In [1]: import numpy as np

In [2]: np.set_printoptions(precision=3, suppress=True, linewidth=200)

In [3]: rnd = lambda a: np.round(a, 3) + 0

In [4]: J = np.array([[0.0, 0.0, 1.0, -1.0],
   ...:     [-1.0, 5.0, -5.0, 1.0],
   ...:     [-1.0, 8.0, -10.0, 3.0],
   ...:     [-1.0, 8.0, -9.0, 2.0]])

In [5]: rng = np.random.default_rng(55)

In [6]: idx = rng.permutation(4)

In [7]: print(idx)
[3 0 1 2]

In [8]: A2 = J[idx][:, idx]

In [9]: print(np.diag(A2))
[  2.   0.   5. -10.]

In [10]: A2 = np.array([[5, 3, 8, 0, 6, 6, 7, 1, 3],
    ...:     [1, 5, 0, 9, 9, 3, 6, 9, 4],
    ...:     [6, 1, 4, 5, 2, 7, 1, 2, 2]])

In [11]: F = A2.T @ A2

In [12]: print(F)
[[ 62  26  64  39  51  75  47  26  31]
 [ 26  35  28  50  65  40  52  50  31]
 [ 64  28  80  20  56  76  60  16  32]
 [ 39  50  20 106  91  62  59  91  46]
 [ 51  65  56  91 121  77  98  91  58]
 [ 75  40  76  62  77  94  67  47  44]
 [ 47  52  60  59  98  67  86  63  47]
 [ 26  50  16  91  91  47  63  86  43]
 [ 31  31  32  46  58  44  47  43  29]]

In [13]: ev, vecs = np.linalg.eigh(F)

In [14]: print(rnd(np.abs(vecs[:, -1])))
[0.264 0.246 0.269 0.371 0.462 0.369 0.375 0.34  0.234]

In [15]: print(rnd(np.linalg.eigvalsh(F @ F)))
[     0.         0.         0.         0.         0.         0.      1787.133  16563.933 278809.934]

In [16]: print(rnd(vecs.T @ F @ vecs))
[[  0.      0.      0.      0.      0.      0.      0.      0.      0.   ]
 [  0.      0.      0.      0.      0.      0.      0.      0.      0.   ]
 [  0.      0.      0.      0.      0.      0.      0.      0.      0.   ]
 [  0.      0.      0.      0.      0.      0.      0.      0.      0.   ]
 [  0.      0.      0.      0.      0.      0.      0.      0.      0.   ]
 [  0.      0.      0.      0.      0.      0.      0.      0.      0.   ]
 [  0.      0.      0.      0.      0.      0.     42.274   0.      0.   ]
 [  0.      0.      0.      0.      0.      0.      0.    128.701   0.   ]
 [  0.      0.      0.      0.      0.      0.      0.      0.    528.025]]

In [17]: print(np.linalg.matrix_rank(F, rtol=0.1))
2

In [18]: print(np.argsort(-np.linalg.norm(F, axis=0).round(6), kind="stable")[:3])
[4 3 5]

In [19]: print([round(float(x), 3) for x in np.linalg.svd(F, compute_uv=False)[:3]])
[528.025, 128.701, 42.274]

In [20]: t3 = np.stack([F, 3 * F, F[::-1]])

In [21]: print(rnd(np.linalg.norm(t3, axis=(1, 2))))
[ 545.125 1635.374  545.125]

In [22]: print(np.linalg.matrix_rank(t3.reshape(3, -1)))
2

In [23]: U, sig, Vt = np.linalg.svd(F)

In [24]: print(np.argmax(sig[:-1] / (sig[1:] + 1e-6)) + 1)
3

In [25]: A2 = U[:, :3] @ np.diag(sig[:3]) @ Vt[:3]

In [26]: print(rnd(np.linalg.norm(F - A2) / np.linalg.norm(F)))
0.0

In [27]: print(rnd(np.linalg.norm(F - A2, 2)), rnd(sig[3]))
0.0 0.0

In [28]: print(np.linalg.matrix_rank(A2))
3

In [29]: print(rnd(A2))
[[ 62.  26.  64.  39.  51.  75.  47.  26.  31.]
 [ 26.  35.  28.  50.  65.  40.  52.  50.  31.]
 [ 64.  28.  80.  20.  56.  76.  60.  16.  32.]
 [ 39.  50.  20. 106.  91.  62.  59.  91.  46.]
 [ 51.  65.  56.  91. 121.  77.  98.  91.  58.]
 [ 75.  40.  76.  62.  77.  94.  67.  47.  44.]
 [ 47.  52.  60.  59.  98.  67.  86.  63.  47.]
 [ 26.  50.  16.  91.  91.  47.  63.  86.  43.]
 [ 31.  31.  32.  46.  58.  44.  47.  43.  29.]]

In [30]: X = np.load("data.npy")

In [31]: print(X)
[[-0.3  0.6  1.4 -0.6 -0.3  0.4 -0.9  2.2  0.  -0.3]
 [-0.7  0.5  0.9  0.2  0.9 -0.7 -1.5 -0.4  0.7  0. ]
 [ 0.1  0.6 -1.  -0.1  0.3  3.2  2.1  0.4  0.5 -1.4]
 [-1.3  0.  -0.8  0.1 -1.7  0.6 -0.1  0.1 -1.3 -0.2]
 [-0.2  0.7  0.1  0.2 -0.6 -0.6  1.7  0.9  0.   0.7]]

In [32]: f, g = X[1], X[3]

In [33]: print(f @ g)
-2.54

In [34]: print(f @ f)
5.79

In [35]: p = (f @ g) / (f @ f) * f

In [36]: print(np.linalg.matrix_rank(np.outer(f, g)))
1

In [37]: print(rnd(g - p))
[-1.607  0.219 -0.405  0.188 -1.305  0.293 -0.758 -0.075 -0.993 -0.2  ]

In [38]: print(rnd(X - X[0]))
[[ 0.   0.   0.   0.   0.   0.   0.   0.   0.   0. ]
 [-0.4 -0.1 -0.5  0.8  1.2 -1.1 -0.6 -2.6  0.7  0.3]
 [ 0.4  0.  -2.4  0.5  0.6  2.8  3.  -1.8  0.5 -1.1]
 [-1.  -0.6 -2.2  0.7 -1.4  0.2  0.8 -2.1 -1.3  0.1]
 [ 0.1  0.1 -1.3  0.8 -0.3 -1.   2.6 -1.3  0.   1. ]]

In [39]: print(np.unravel_index(np.abs(X).argmax(), X.shape))
(np.int64(2), np.int64(5))

In [40]: print(np.abs(X).max())
3.2

In [41]: print(X.shape)
(5, 10)

In [42]: print(rnd(X.sum(axis=1)))
[ 2.2 -0.1  4.7 -4.6  2.9]

In [43]: print(rnd(X.mean(axis=0)))
[-0.48  0.48  0.12 -0.04 -0.28  0.58  0.26  0.64 -0.02 -0.24]

In [44]: print(rnd(np.diff(X, axis=0)))
[[-0.4 -0.1 -0.5  0.8  1.2 -1.1 -0.6 -2.6  0.7  0.3]
 [ 0.8  0.1 -1.9 -0.3 -0.6  3.9  3.6  0.8 -0.2 -1.4]
 [-1.4 -0.6  0.2  0.2 -2.  -2.6 -2.2 -0.3 -1.8  1.2]
 [ 1.1  0.7  0.9  0.1  1.1 -1.2  1.8  0.8  1.3  0.9]]

In [45]: A2 = np.array([[-2, -1, 2],
    ...:     [-1, 0, -1],
    ...:     [-1, 0, 2],
    ...:     [-2, 0, 2],
    ...:     [-1, 0, -2],
    ...:     [-1, 0, 1],
    ...:     [-1, -2, 2],
    ...:     [2, -2, -1],
    ...:     [1, -2, 1],
    ...:     [1, 2, -2]])

In [46]: print(rnd(X @ A2))
[[ 4.7 -2.9 -2. ]
 [ 0.8  3.1 -4.1]
 [-5.3 -8.9  7.1]
 [ 3.1  3.5 -1.2]
 [ 1.2 -3.6  1.2]]

In [47]: print(rnd(np.einsum("ij,ij->i", X, X)))
[ 8.76  5.79 18.49  7.34  5.49]

In [48]: print(np.vstack([X, A2.T]).shape)
(8, 10)

In [49]: print(np.linalg.matrix_rank(np.vstack([X, A2.T])))
8

In [50]: A2 = X + rng.integers(-2, 3, (5, 4)) @ rng.integers(-2, 3, (4, 10))

In [51]: print(rnd(A2))
[[ 1.7  0.6 -2.6 -1.6 -3.3 -0.6 -1.9  0.2  3.  -0.3]
 [-1.7  1.5  4.9 -0.8  2.9  0.3 -0.5  0.6 -0.3  0. ]
 [ 1.1 -5.4 -1.  -1.1 -0.7  8.2 -2.9  3.4  4.5  6.6]
 [ 0.7  0.  -2.8  0.1  1.3  1.6 -2.1 -2.9  1.7 -2.2]
 [-0.2  2.7  4.1 -2.8  0.4  0.4  2.7  0.9  1.   0.7]]

In [52]: print(np.linalg.matrix_rank(A2 - X, tol=1e-8))
4

In [53]: print(rnd(np.linalg.svd(A2 - X, compute_uv=False)))
[13.445  9.403  6.248  4.334  0.   ]

In [54]: print(np.abs(A2 - X).sum(axis=1))
[17. 13. 34. 18. 13.]

In [55]: ang = np.radians(15)

In [56]: Rm = np.eye(10)

In [57]: Rm[5, 5] = Rm[0, 0] = np.cos(ang)

In [58]: Rm[5, 0], Rm[0, 5] = -np.sin(ang), np.sin(ang)

In [59]: print(rnd(Rm))
[[ 0.966  0.     0.     0.     0.     0.259  0.     0.     0.     0.   ]
 [ 0.     1.     0.     0.     0.     0.     0.     0.     0.     0.   ]
 [ 0.     0.     1.     0.     0.     0.     0.     0.     0.     0.   ]
 [ 0.     0.     0.     1.     0.     0.     0.     0.     0.     0.   ]
 [ 0.     0.     0.     0.     1.     0.     0.     0.     0.     0.   ]
 [-0.259  0.     0.     0.     0.     0.966  0.     0.     0.     0.   ]
 [ 0.     0.     0.     0.     0.     0.     1.     0.     0.     0.   ]
 [ 0.     0.     0.     0.     0.     0.     0.     1.     0.     0.   ]
 [ 0.     0.     0.     0.     0.     0.     0.     0.     1.     0.   ]
 [ 0.     0.     0.     0.     0.     0.     0.     0.     0.     1.   ]]

In [60]: A2 = X @ Rm.T

In [61]: print(rnd(A2))
[[-0.186  0.6    1.4   -0.6   -0.3    0.464 -0.9    2.2    0.    -0.3  ]
 [-0.857  0.5    0.9    0.2    0.9   -0.495 -1.5   -0.4    0.7    0.   ]
 [ 0.925  0.6   -1.    -0.1    0.3    3.065  2.1    0.4    0.5   -1.4  ]
 [-1.1    0.    -0.8    0.1   -1.7    0.916 -0.1    0.1   -1.3   -0.2  ]
 [-0.348  0.7    0.1    0.2   -0.6   -0.528  1.7    0.9    0.     0.7  ]]

In [62]: print(rnd(np.linalg.svd(X, compute_uv=False)), rnd(np.linalg.svd(A2, compute_uv=False)))
[4.619 3.012 2.853 2.367 1.308] [4.619 3.012 2.853 2.367 1.308]

In [63]: print(rnd(np.abs(A2 - X).max(axis=0)))
[0.825 0.    0.    0.    0.    0.316 0.    0.    0.    0.   ]

In [64]: print(rnd(np.linalg.det(Rm)), rnd(np.trace(Rm)))
1.0 9.932

In [65]: data = np.load("w.npy")

In [66]: print(data)
[[2 0 0 0 0 0 0 0 0 0]
 [0 0 0 0 0 0 0 0 0 0]
 [0 0 0 0 0 0 0 0 0 0]
 [0 0 0 1 0 0 0 0 0 0]
 [0 0 0 0 1 0 0 0 0 0]
 [0 0 0 0 0 1 0 0 0 0]
 [0 0 0 0 0 0 0 0 0 0]
 [0 0 0 0 0 0 0 0 0 0]
 [0 0 0 0 0 0 0 0 2 0]
 [0 0 0 0 0 0 0 0 0 3]]

In [67]: # row 2 repeats row 1

In [68]: print(rnd(np.sort(np.abs(np.linalg.eigvals(data)))))
[0. 0. 0. 0. 1. 1. 1. 2. 2. 3.]

In [69]: print(np.allclose(data @ data.T, data.T @ data))
True

In [70]: print(rnd(np.sort(np.linalg.eigvals(data).real)))
[0. 0. 0. 0. 1. 1. 1. 2. 2. 3.]

In [71]: print(rnd(np.linalg.det(data)))
0.0

In [72]: print((data != 0).astype(int))
[[1 0 0 0 0 0 0 0 0 0]
 [0 0 0 0 0 0 0 0 0 0]
 [0 0 0 0 0 0 0 0 0 0]
 [0 0 0 1 0 0 0 0 0 0]
 [0 0 0 0 1 0 0 0 0 0]
 [0 0 0 0 0 1 0 0 0 0]
 [0 0 0 0 0 0 0 0 0 0]
 [0 0 0 0 0 0 0 0 0 0]
 [0 0 0 0 0 0 0 0 1 0]
 [0 0 0 0 0 0 0 0 0 1]]

In [73]: print((np.linalg.matrix_power((data != 0) + (data.T != 0) + np.eye(10), 10) > 0).astype(int))
[[1 0 0 0 0 0 0 0 0 0]
 [0 1 0 0 0 0 0 0 0 0]
 [0 0 1 0 0 0 0 0 0 0]
 [0 0 0 1 0 0 0 0 0 0]
 [0 0 0 0 1 0 0 0 0 0]
 [0 0 0 0 0 1 0 0 0 0]
 [0 0 0 0 0 0 1 0 0 0]
 [0 0 0 0 0 0 0 1 0 0]
 [0 0 0 0 0 0 0 0 1 0]
 [0 0 0 0 0 0 0 0 0 1]]

In [74]: print(data @ data)
[[4 0 0 0 0 0 0 0 0 0]
 [0 0 0 0 0 0 0 0 0 0]
 [0 0 0 0 0 0 0 0 0 0]
 [0 0 0 1 0 0 0 0 0 0]
 [0 0 0 0 1 0 0 0 0 0]
 [0 0 0 0 0 1 0 0 0 0]
 [0 0 0 0 0 0 0 0 0 0]
 [0 0 0 0 0 0 0 0 0 0]
 [0 0 0 0 0 0 0 0 4 0]
 [0 0 0 0 0 0 0 0 0 9]]

In [75]: print(data @ data.T)
[[4 0 0 0 0 0 0 0 0 0]
 [0 0 0 0 0 0 0 0 0 0]
 [0 0 0 0 0 0 0 0 0 0]
 [0 0 0 1 0 0 0 0 0 0]
 [0 0 0 0 1 0 0 0 0 0]
 [0 0 0 0 0 1 0 0 0 0]
 [0 0 0 0 0 0 0 0 0 0]
 [0 0 0 0 0 0 0 0 0 0]
 [0 0 0 0 0 0 0 0 4 0]
 [0 0 0 0 0 0 0 0 0 9]]

In [76]: print(rnd(np.linalg.svd(data, compute_uv=False)))
[3. 2. 2. 1. 1. 1. 0. 0. 0. 0.]
